$ python -q
>>> import numpy as np
>>> np.set_printoptions(suppress=True, linewidth=200)
>>> rnd = lambda a: np.round(a, 2) + 0
>>> q, _ = np.linalg.qr(np.array([[0.5, -1.5, 0.6, -0.8, -1.2, -1.4],
...     [-0.6, -2.1, 0.3, -1.0, 0.1, 0.6],
...     [0.2, 0.6, 1.2, -0.8, -0.5, -0.3],
...     [0.5, 0.5, 0.8, 0.6, -0.3, 0.2],
...     [-0.3, 0.7, 0.2, 2.7, 0.1, 1.7],
...     [-1.0, -0.8, -1.7, 0.6, -0.1, -0.5]]))
>>> A = -2 * q
>>> rnd(A)
array([[ 0.71,  1.38, -0.22,  0.69,  0.92,  0.47],
       [-0.85,  1.23,  1.1 , -0.11, -0.67, -0.32],
       [ 0.28, -0.33,  1.27, -0.86,  1.21,  0.07],
       [ 0.71, -0.1 ,  0.26,  0.64,  0.08, -1.73],
       [-0.43, -0.68,  0.82,  1.54,  0.12,  0.56],
       [-1.42,  0.05, -0.63,  0.1 ,  1.11, -0.59]])
>>> rng = np.random.default_rng(836)
>>> z = rng.permutation(6)
>>> other = A[:, z] * rng.choice([-1, 1], 6)
>>> rnd(other)
array([[-0.47,  0.92,  0.71, -1.38, -0.69, -0.22],
       [ 0.32, -0.67, -0.85, -1.23,  0.11,  1.1 ],
       [-0.07,  1.21,  0.28,  0.33,  0.86,  1.27],
       [ 1.73,  0.08,  0.71,  0.1 , -0.64,  0.26],
       [-0.56,  0.12, -0.43,  0.68, -1.54,  0.82],
       [ 0.59,  1.11, -1.42, -0.05, -0.1 , -0.63]])
>>> Uu, _, VT = np.linalg.svd(A.T @ other)
>>> z
array([5, 4, 0, 1, 3, 2])
>>> def softmax(z):
...     e = np.exp(z - z.max(axis=-1, keepdims=True))
...     return e / e.sum(axis=-1, keepdims=True)
... 
>>> rnd(softmax(10 * other[3]))
array([1., 0., 0., 0., 0., 0.])
>>> rnd(softmax(other[3] + 3))
array([0.48, 0.09, 0.17, 0.09, 0.05, 0.11])
>>> S = other @ other.T / np.sqrt(6)
>>> rnd(softmax(S + np.triu(np.full(S.shape, -np.inf), 1)))
array([[1.  , 0.  , 0.  , 0.  , 0.  , 0.  ],
       [0.16, 0.84, 0.  , 0.  , 0.  , 0.  ],
       [0.14, 0.14, 0.72, 0.  , 0.  , 0.  ],
       [0.12, 0.12, 0.12, 0.63, 0.  , 0.  ],
       [0.11, 0.11, 0.11, 0.11, 0.56, 0.  ],
       [0.1 , 0.1 , 0.1 , 0.1 , 0.1 , 0.51]])
>>> rnd(softmax(S))
array([[0.51, 0.1 , 0.1 , 0.1 , 0.1 , 0.1 ],
       [0.1 , 0.51, 0.1 , 0.1 , 0.1 , 0.1 ],
       [0.1 , 0.1 , 0.51, 0.1 , 0.1 , 0.1 ],
       [0.1 , 0.1 , 0.1 , 0.51, 0.1 , 0.1 ],
       [0.1 , 0.1 , 0.1 , 0.1 , 0.51, 0.1 ],
       [0.1 , 0.1 , 0.1 , 0.1 , 0.1 , 0.51]])
>>> f = np.array([-3, 0, 0, 2, 2, -2])
>>> other = A + np.outer(f, np.eye(6)[1])
>>> rnd(np.linalg.det(other) / np.linalg.det(A)), rnd(1 + np.linalg.solve(A, f)[1])
(np.float64(-0.45), np.float64(-0.45))
>>> np.linalg.matrix_rank(other - A)
np.int64(1)
>>> rnd(other)
array([[ 0.71, -1.62, -0.22,  0.69,  0.92,  0.47],
       [-0.85,  1.23,  1.1 , -0.11, -0.67, -0.32],
       [ 0.28, -0.33,  1.27, -0.86,  1.21,  0.07],
       [ 0.71,  1.9 ,  0.26,  0.64,  0.08, -1.73],
       [-0.43,  1.32,  0.82,  1.54,  0.12,  0.56],
       [-1.42, -1.95, -0.63,  0.1 ,  1.11, -0.59]])
>>> other = np.array([[1, 0], [0, 1], [0, 2], [0, 2], [3, 1], [1, 1]])
>>> rnd(np.einsum("ik,kj->ij", A, other))
array([[ 3.93,  3.7 ],
       [-3.19,  2.21],
       [ 3.98,  1.75],
       [-0.78,  0.05],
       [ 0.48,  4.7 ],
       [ 1.32, -0.51]])
>>> rnd(np.einsum("ik,kj->ji", A, other))
array([[ 3.93, -3.19,  3.98, -0.78,  0.48,  1.32],
       [ 3.7 ,  2.21,  1.75,  0.05,  4.7 , -0.51]])
>>> np.linalg.matrix_rank(np.vstack([A, other.T]))
np.int64(6)
>>> np.linalg.matrix_rank(A @ other)
np.int64(2)
>>> rnd(A @ other)
array([[ 3.93,  3.7 ],
       [-3.19,  2.21],
       [ 3.98,  1.75],
       [-0.78,  0.05],
       [ 0.48,  4.7 ],
       [ 1.32, -0.51]])
>>> rnd(other.T @ A.T)
array([[ 3.93, -3.19,  3.98, -0.78,  0.48,  1.32],
       [ 3.7 ,  2.21,  1.75,  0.05,  4.7 , -0.51]])
>>> rnd(np.linalg.norm(A) ** 2 / np.linalg.norm(A, 2) ** 2)
np.float64(6.0)
>>> rnd(np.linalg.norm(A, 1)), rnd(np.linalg.norm(A, np.inf))
(np.float64(4.4), np.float64(4.39))
>>> rnd(np.linalg.norm(A, axis=1))
array([2., 2., 2., 2., 2., 2.])
>>> rnd(np.linalg.norm(A, axis=0))
array([2., 2., 2., 2., 2., 2.])
>>> rnd(np.linalg.norm(A, "nuc"))
np.float64(12.0)
>>> F, _ = np.linalg.qr(np.array([[-1.3, 0.4, 2.0, -0.4, 0.8, 0.5, 0.8, 0.3],
...     [-1.4, 0.7, -0.3, -0.4, 1.1, -1.6, 1.6, 1.2],
...     [0.2, 0.7, -1.0, 0.1, -0.8, 0.5, -0.4, -1.4],
...     [1.7, 1.7, 0.1, -2.1, 1.5, -0.4, 3.4, 1.3],
...     [-0.5, -0.6, -0.6, 0.1, -0.3, -0.9, 0.7, -1.6],
...     [1.0, 2.0, -0.2, -0.9, -0.5, -0.6, 0.4, 1.8],
...     [-0.4, -0.8, 1.5, 0.3, 0.4, 0.6, -0.2, 0.8],
...     [-0.4, 0.7, 0.2, -0.9, -1.2, -1.7, 0.8, 0.1]]))
>>> rnd(F)
array([[-0.46, -0.37,  0.58,  0.09,  0.04, -0.42, -0.04, -0.37],
       [-0.49, -0.49, -0.32, -0.18,  0.48,  0.29,  0.01,  0.27],
       [ 0.07, -0.22, -0.37,  0.31, -0.11, -0.67, -0.29,  0.41],
       [ 0.6 , -0.32,  0.25, -0.58,  0.3 , -0.2 , -0.07,  0.09],
       [-0.18,  0.13, -0.29, -0.42, -0.15, -0.01, -0.71, -0.4 ],
       [ 0.35, -0.55,  0.03,  0.45, -0.17,  0.45, -0.32, -0.21],
       [-0.14,  0.22,  0.53,  0.03, -0.02,  0.23, -0.49,  0.6 ],
       [-0.14, -0.32,  0.01, -0.38, -0.79,  0.08,  0.23,  0.23]])
>>> q, R = np.linalg.qr(A)
>>> np.allclose(R.T @ R, A.T @ A)
True
>>> abs(R[0, 0]), rnd(np.linalg.norm(A[:, 0]))
(np.float64(2.0), np.float64(2.0))
>>> cov = F.T @ F
>>> rnd(np.diag(cov))
array([1., 1., 1., 1., 1., 1., 1., 1.])
>>> rnd(np.linalg.svd(F, compute_uv=False) ** 2)
array([1., 1., 1., 1., 1., 1., 1., 1.])
>>> np.trace(cov), (F ** 2).sum()
(np.float64(8.0), np.float64(8.0))
>>> rnd(np.linalg.eigvalsh(cov)[::-1])
array([1., 1., 1., 1., 1., 1., 1., 1.])
>>> np.allclose(F, F.T)
False
>>> rnd((F + F.T) / 2)
array([[-0.46, -0.43,  0.33,  0.34, -0.07, -0.03, -0.09, -0.25],
       [-0.43, -0.49, -0.27, -0.25,  0.3 , -0.13,  0.11, -0.02],
       [ 0.33, -0.27, -0.37,  0.28, -0.2 , -0.32,  0.12,  0.21],
       [ 0.34, -0.25,  0.28, -0.58, -0.06,  0.12, -0.02, -0.14],
       [-0.07,  0.3 , -0.2 , -0.06, -0.15, -0.09, -0.37, -0.59],
       [-0.03, -0.13, -0.32,  0.12, -0.09,  0.45, -0.05, -0.07],
       [-0.09,  0.11,  0.12, -0.02, -0.37, -0.05, -0.49,  0.41],
       [-0.25, -0.02,  0.21, -0.14, -0.59, -0.07,  0.41,  0.23]])
>>> rnd(F.T @ F)
array([[1., 0., 0., 0., 0., 0., 0., 0.],
       [0., 1., 0., 0., 0., 0., 0., 0.],
       [0., 0., 1., 0., 0., 0., 0., 0.],
       [0., 0., 0., 1., 0., 0., 0., 0.],
       [0., 0., 0., 0., 1., 0., 0., 0.],
       [0., 0., 0., 0., 0., 1., 0., 0.],
       [0., 0., 0., 0., 0., 0., 1., 0.],
       [0., 0., 0., 0., 0., 0., 0., 1.]])
>>> rnd(np.linalg.pinv(F))
array([[-0.46, -0.49,  0.07,  0.6 , -0.18,  0.35, -0.14, -0.14],
       [-0.37, -0.49, -0.22, -0.32,  0.13, -0.55,  0.22, -0.32],
       [ 0.58, -0.32, -0.37,  0.25, -0.29,  0.03,  0.53,  0.01],
       [ 0.09, -0.18,  0.31, -0.58, -0.42,  0.45,  0.03, -0.38],
       [ 0.04,  0.48, -0.11,  0.3 , -0.15, -0.17, -0.02, -0.79],
       [-0.42,  0.29, -0.67, -0.2 , -0.01,  0.45,  0.23,  0.08],
       [-0.04,  0.01, -0.29, -0.07, -0.71, -0.32, -0.49,  0.23],
       [-0.37,  0.27,  0.41,  0.09, -0.4 , -0.21,  0.6 ,  0.23]])
>>> rnd(np.linalg.norm(F, axis=0))
array([1., 1., 1., 1., 1., 1., 1., 1.])
>>> rnd(F[:, 3] @ F[:, 2])
np.float64(0.0)
>>> vec = np.array([0, 0, 3, 0, 0, 2, 2, 3])
>>> rnd(F.T @ (F @ vec))
array([0., 0., 3., 0., 0., 2., 2., 3.])
>>> rnd(np.linalg.inv(F))
array([[-0.46, -0.49,  0.07,  0.6 , -0.18,  0.35, -0.14, -0.14],
       [-0.37, -0.49, -0.22, -0.32,  0.13, -0.55,  0.22, -0.32],
       [ 0.58, -0.32, -0.37,  0.25, -0.29,  0.03,  0.53,  0.01],
       [ 0.09, -0.18,  0.31, -0.58, -0.42,  0.45,  0.03, -0.38],
       [ 0.04,  0.48, -0.11,  0.3 , -0.15, -0.17, -0.02, -0.79],
       [-0.42,  0.29, -0.67, -0.2 , -0.01,  0.45,  0.23,  0.08],
       [-0.04,  0.01, -0.29, -0.07, -0.71, -0.32, -0.49,  0.23],
       [-0.37,  0.27,  0.41,  0.09, -0.4 , -0.21,  0.6 ,  0.23]])
>>> [p for p in range(1, 25) if np.allclose(np.linalg.matrix_power(F, p), np.eye(8))]
[]
>>> rnd(np.linalg.norm(vec)), rnd(np.linalg.norm(F @ vec))
(np.float64(5.1), np.float64(5.1))
>>> rnd(np.sort(np.abs(np.degrees(np.angle(np.linalg.eigvals(F))))))
array([  0.  ,  56.22,  56.22, 127.03, 127.03, 152.21, 152.21, 180.  ])
>>> arr = np.array([[0, -1, -14, 6, -4],
...     [1, 0, -3, -3, -4],
...     [14, 3, 0, -11, 16],
...     [-6, 3, 11, 0, -6],
...     [4, 4, -16, 6, 0]])
>>> Uu, sv, VT = np.linalg.svd(arr)
>>> np.argmax(sv[:-1] / (sv[1:] + 1e-6)) + 1
np.int64(4)
>>> other = Uu[:, :4] @ np.diag(sv[:4]) @ VT[:4]
>>> rnd(other)
array([[  0.,  -1., -14.,   6.,  -4.],
       [  1.,   0.,  -3.,  -3.,  -4.],
       [ 14.,   3.,   0., -11.,  16.],
       [ -6.,   3.,  11.,   0.,  -6.],
       [  4.,   4., -16.,   6.,   0.]])
>>> rnd(np.linalg.norm(arr - other, 2)), rnd(sv[4])
(np.float64(0.0), np.float64(0.0))
>>> np.linalg.matrix_rank(arr, rtol=0.05)
np.int64(4)
>>> rnd(np.linalg.norm(arr - other) / np.linalg.norm(arr))
np.float64(0.0)
>>> rnd(np.linalg.norm(arr, 2) / np.linalg.norm(arr))
np.float64(0.69)
>>> np.linalg.matrix_rank(arr, rtol=0.1)
np.int64(4)
>>> Uu, sv, VT = np.linalg.svd(arr)
>>> evecs = VT[:(sv > 1e-8).sum()]
>>> vec = arr[0] + 4 * arr[4] + rng.integers(2) * np.eye(5)[2]
>>> vec
array([ 16.,  15., -77.,  30.,  -4.])
>>> np.linalg.matrix_rank(np.vstack([arr, vec]))
np.int64(5)
>>> rnd(evecs.T @ evecs)
array([[ 0.42,  0.17, -0.22, -0.32,  0.26],
       [ 0.17,  0.95,  0.06,  0.09, -0.08],
       [-0.22,  0.06,  0.92, -0.12,  0.1 ],
       [-0.32,  0.09, -0.12,  0.83,  0.14],
       [ 0.26, -0.08,  0.1 ,  0.14,  0.89]])
>>> rnd(np.linalg.norm(vec - evecs.T @ evecs @ vec))
np.float64(0.29)
>>> rnd(np.diag(evecs.T @ evecs))
array([0.42, 0.95, 0.92, 0.83, 0.89])
>>> Uu, sv, VT = np.linalg.svd(arr, full_matrices=False)
>>> rnd(VT @ VT.T)
array([[1., 0., 0., 0., 0.],
       [0., 1., 0., 0., 0.],
       [0., 0., 1., 0., 0.],
       [0., 0., 0., 1., 0.],
       [0., 0., 0., 0., 1.]])
>>> rnd(sv)
array([25.78, 25.78,  5.61,  5.61,  0.  ])
>>> (sv > 1e-8).sum()
np.int64(4)
>>> rnd(sv / sv[0])
array([1.  , 1.  , 0.22, 0.22, 0.  ])
>>> Uu.shape, sv.shape, VT.shape
((5, 5), (5,), (5, 5))
>>> np.allclose(Uu * sv @ VT, arr)
True
>>> rnd(np.cumsum(sv ** 2) / np.sum(sv ** 2))
array([0.48, 0.95, 0.98, 1.  , 1.  ])
>>> rnd(Uu.T @ Uu)
array([[1., 0., 0., 0., 0.],
       [0., 1., 0., 0., 0.],
       [0., 0., 1., 0., 0.],
       [0., 0., 0., 1., 0.],
       [0., 0., 0., 0., 1.]])
>>> E = np.diag(np.array([-3, 5, -2, 0, 0, -2, 0, 4, 4, -5]))
>>> E
array([[-3,  0,  0,  0,  0,  0,  0,  0,  0,  0],
       [ 0,  5,  0,  0,  0,  0,  0,  0,  0,  0],
       [ 0,  0, -2,  0,  0,  0,  0,  0,  0,  0],
       [ 0,  0,  0,  0,  0,  0,  0,  0,  0,  0],
       [ 0,  0,  0,  0,  0,  0,  0,  0,  0,  0],
       [ 0,  0,  0,  0,  0, -2,  0,  0,  0,  0],
       [ 0,  0,  0,  0,  0,  0,  0,  0,  0,  0],
       [ 0,  0,  0,  0,  0,  0,  0,  4,  0,  0],
       [ 0,  0,  0,  0,  0,  0,  0,  0,  4,  0],
       [ 0,  0,  0,  0,  0,  0,  0,  0,  0, -5]])
>>> cov = E.T @ E
>>> rnd(np.linalg.eigvalsh(cov)[::-1])
array([25., 25., 16., 16.,  9.,  4.,  4.,  0.,  0.,  0.])
>>> np.diag(cov)
array([ 9, 25,  4,  0,  0,  4,  0, 16, 16, 25])
>>> np.linalg.matrix_rank(cov)
np.int64(7)
>>> np.trace(cov), (E ** 2).sum()
(np.int64(99), np.int64(99))
>>> rnd(np.linalg.svd(E, compute_uv=False) ** 2)
array([25., 25., 16., 16.,  9.,  4.,  4.,  0.,  0.,  0.])
>>> np.linalg.cond(E) > 100
np.True_
>>> rnd(np.linalg.norm(E, 2) / np.linalg.norm(E))
np.float64(0.5)
>>> np.argsort(-np.linalg.norm(E, axis=0).round(6), kind="stable")[:3]
array([1, 9, 7])
>>> Uu, sv, VT = np.linalg.svd(E)
>>> evecs = VT[:(sv > 1e-8).sum()]
>>> vec = E[2] + -3 * E[1] + rng.integers(2) * np.eye(10)[3]
>>> vec
array([  0., -15.,  -2.,   0.,   0.,   0.,   0.,   0.,   0.,   0.])
>>> np.diag(evecs.T @ evecs)
array([1., 1., 1., 0., 0., 1., 0., 1., 1., 1.])
>>> evecs.T @ evecs
array([[1., 0., 0., 0., 0., 0., 0., 0., 0., 0.],
       [0., 1., 0., 0., 0., 0., 0., 0., 0., 0.],
       [0., 0., 1., 0., 0., 0., 0., 0., 0., 0.],
       [0., 0., 0., 0., 0., 0., 0., 0., 0., 0.],
       [0., 0., 0., 0., 0., 0., 0., 0., 0., 0.],
       [0., 0., 0., 0., 0., 1., 0., 0., 0., 0.],
       [0., 0., 0., 0., 0., 0., 0., 0., 0., 0.],
       [0., 0., 0., 0., 0., 0., 0., 1., 0., 0.],
       [0., 0., 0., 0., 0., 0., 0., 0., 1., 0.],
       [0., 0., 0., 0., 0., 0., 0., 0., 0., 1.]])
>>> Uu, sv, VT = np.linalg.svd(E)
>>> np.argmax(sv[:-1] / (sv[1:] + 1e-6)) + 1
np.int64(7)
>>> sv
array([5., 5., 4., 4., 3., 2., 2., 0., 0., 0.])
>>> other = Uu[:, :7] @ np.diag(sv[:7]) @ VT[:7]
>>> rnd(np.linalg.norm(E - other) / np.linalg.norm(E))
np.float64(0.0)
>>> rnd(np.linalg.norm(E - other, 2)), sv[7]
(np.float64(0.0), np.float64(0.0))
>>> other
array([[-3.,  0.,  0.,  0.,  0.,  0.,  0.,  0.,  0.,  0.],
       [ 0.,  5.,  0.,  0.,  0.,  0.,  0.,  0.,  0.,  0.],
       [ 0.,  0., -2.,  0.,  0.,  0.,  0.,  0.,  0.,  0.],
       [ 0.,  0.,  0.,  0.,  0.,  0.,  0.,  0.,  0.,  0.],
       [ 0.,  0.,  0.,  0.,  0.,  0.,  0.,  0.,  0.,  0.],
       [ 0.,  0.,  0.,  0.,  0., -2.,  0.,  0.,  0.,  0.],
       [ 0.,  0.,  0.,  0.,  0.,  0.,  0.,  0.,  0.,  0.],
       [ 0.,  0.,  0.,  0.,  0.,  0.,  0.,  4.,  0.,  0.],
       [ 0.,  0.,  0.,  0.,  0.,  0.,  0.,  0.,  4.,  0.],
       [ 0.,  0.,  0.,  0.,  0.,  0.,  0.,  0.,  0., -5.]])
